% python3 -q
>>> import numpy as np
>>> from numpy import linalg as LA
>>> np.set_printoptions(suppress=True, linewidth=100)
>>> m1 = np.load("run19.npy")
>>> m1
array([[ 1.3,  1. ,  1. , -1. ,  2. ,  0. ,  1. , -1. , -1. , -1. ,  0. ],
       [-2. , -0.7, -1. , -1. ,  2. ,  2. , -2. ,  0. ,  0. ,  1. ,  0. ],
       [ 0. ,  2. ,  0.3, -1. , -2. ,  1. ,  2. , -1. ,  2. ,  0. ,  0. ],
       [ 2. , -1. , -1. ,  2.3,  1. , -1. ,  1. ,  1. , -1. , -1. ,  1. ],
       [-2. ,  1. , -1. ,  1. , -1.7, -2. ,  0. ,  0. ,  2. ,  2. , -1. ],
       [ 0. ,  0. ,  2. ,  0. ,  1. , -1.7,  2. , -2. ,  2. , -2. ,  0. ],
       [-2. ,  1. ,  2. ,  0. ,  2. ,  1. , -1.7,  1. ,  1. , -1. , -1. ],
       [ 1. ,  0. ,  2. , -2. ,  2. , -2. , -1. , -0.7, -2. ,  1. ,  2. ],
       [ 0. , -2. , -1. , -2. ,  0. ,  0. , -1. ,  2. ,  2.3,  2. ,  2. ],
       [ 0. ,  1. ,  1. ,  0. , -1. ,  0. , -1. , -2. ,  0. , -1.7,  1. ],
       [ 1. ,  1. ,  1. , -1. ,  2. ,  0. ,  1. , -1. , -1. , -1. ,  0.3]])
>>> rng = np.random.default_rng(59956)
>>> labels = rng.permutation(11)
>>> B = m1[:, labels] * rng.choice([-1, 1], 11)
>>> B
array([[-1. , -1. , -0. , -2. , -1.3,  1. , -1. , -1. , -1. ,  1. , -0. ],
       [ 0.7, -1. , -0. , -2. ,  2. , -0. ,  1. ,  2. ,  0. , -1. , -2. ],
       [-2. , -1. , -0. ,  2. , -0. ,  1. ,  0. , -2. ,  2. ,  0.3, -1. ],
       [ 1. ,  2.3, -1. , -1. , -2. , -1. , -1. , -1. , -1. , -1. ,  1. ],
       [-1. ,  1. ,  1. ,  1.7,  2. , -0. ,  2. , -0. ,  2. , -1. ,  2. ],
       [-0. ,  0. , -0. , -1. , -0. ,  2. , -2. , -2. ,  2. ,  2. ,  1.7],
       [-1. ,  0. ,  1. , -2. ,  2. , -1. , -1. ,  1.7,  1. ,  2. , -1. ],
       [-0. , -2. , -2. , -2. , -1. ,  0.7,  1. ,  1. , -2. ,  2. ,  2. ],
       [ 2. , -2. , -2. , -0. , -0. , -2. ,  2. ,  1. ,  2.3, -1. , -0. ],
       [-1. ,  0. , -1. ,  1. , -0. ,  2. , -1.7,  1. ,  0. ,  1. , -0. ],
       [-1. , -1. , -0.3, -2. , -1. ,  1. , -1. , -1. , -1. ,  1. , -0. ]])
>>> U, _, vt = LA.svd(m1.T @ B)
>>> np.round(LA.lstsq(m1, B)[0], 2) + 0
array([[ 0.,  0.,  0.,  0., -1.,  0.,  0.,  0.,  0.,  0.,  0.],
       [-1.,  0.,  0.,  0.,  0.,  0.,  0.,  0.,  0.,  0.,  0.],
       [ 0.,  0.,  0.,  0.,  0.,  0.,  0.,  0.,  0.,  1.,  0.],
       [ 0.,  1.,  0.,  0.,  0.,  0.,  0.,  0.,  0.,  0.,  0.],
       [ 0.,  0.,  0., -1.,  0.,  0.,  0.,  0.,  0.,  0.,  0.],
       [ 0.,  0.,  0.,  0.,  0.,  0.,  0.,  0.,  0.,  0., -1.],
       [ 0.,  0.,  0.,  0.,  0.,  0.,  0., -1.,  0.,  0.,  0.],
       [ 0.,  0.,  0.,  0.,  0., -1.,  0.,  0.,  0.,  0.,  0.],
       [ 0.,  0.,  0.,  0.,  0.,  0.,  0.,  0.,  1.,  0.,  0.],
       [ 0.,  0.,  0.,  0.,  0.,  0.,  1.,  0.,  0.,  0.,  0.],
       [ 0.,  0., -1.,  0.,  0.,  0.,  0.,  0.,  0.,  0.,  0.]])
>>> np.round(U @ vt, 2) + 0
array([[ 0.,  0.,  0.,  0., -1.,  0.,  0.,  0.,  0.,  0.,  0.],
       [-1.,  0.,  0.,  0.,  0.,  0.,  0.,  0.,  0.,  0.,  0.],
       [ 0.,  0.,  0.,  0.,  0.,  0.,  0.,  0.,  0.,  1.,  0.],
       [ 0.,  1.,  0.,  0.,  0.,  0.,  0.,  0.,  0.,  0.,  0.],
       [ 0.,  0.,  0., -1.,  0.,  0.,  0.,  0.,  0.,  0.,  0.],
       [ 0.,  0.,  0.,  0.,  0.,  0.,  0.,  0.,  0.,  0., -1.],
       [ 0.,  0.,  0.,  0.,  0.,  0.,  0., -1.,  0.,  0.,  0.],
       [ 0.,  0.,  0.,  0.,  0., -1.,  0.,  0.,  0.,  0.,  0.],
       [ 0.,  0.,  0.,  0.,  0.,  0.,  0.,  0.,  1.,  0.,  0.],
       [ 0.,  0.,  0.,  0.,  0.,  0.,  1.,  0.,  0.,  0.,  0.],
       [ 0.,  0., -1.,  0.,  0.,  0.,  0.,  0.,  0.,  0.,  0.]])
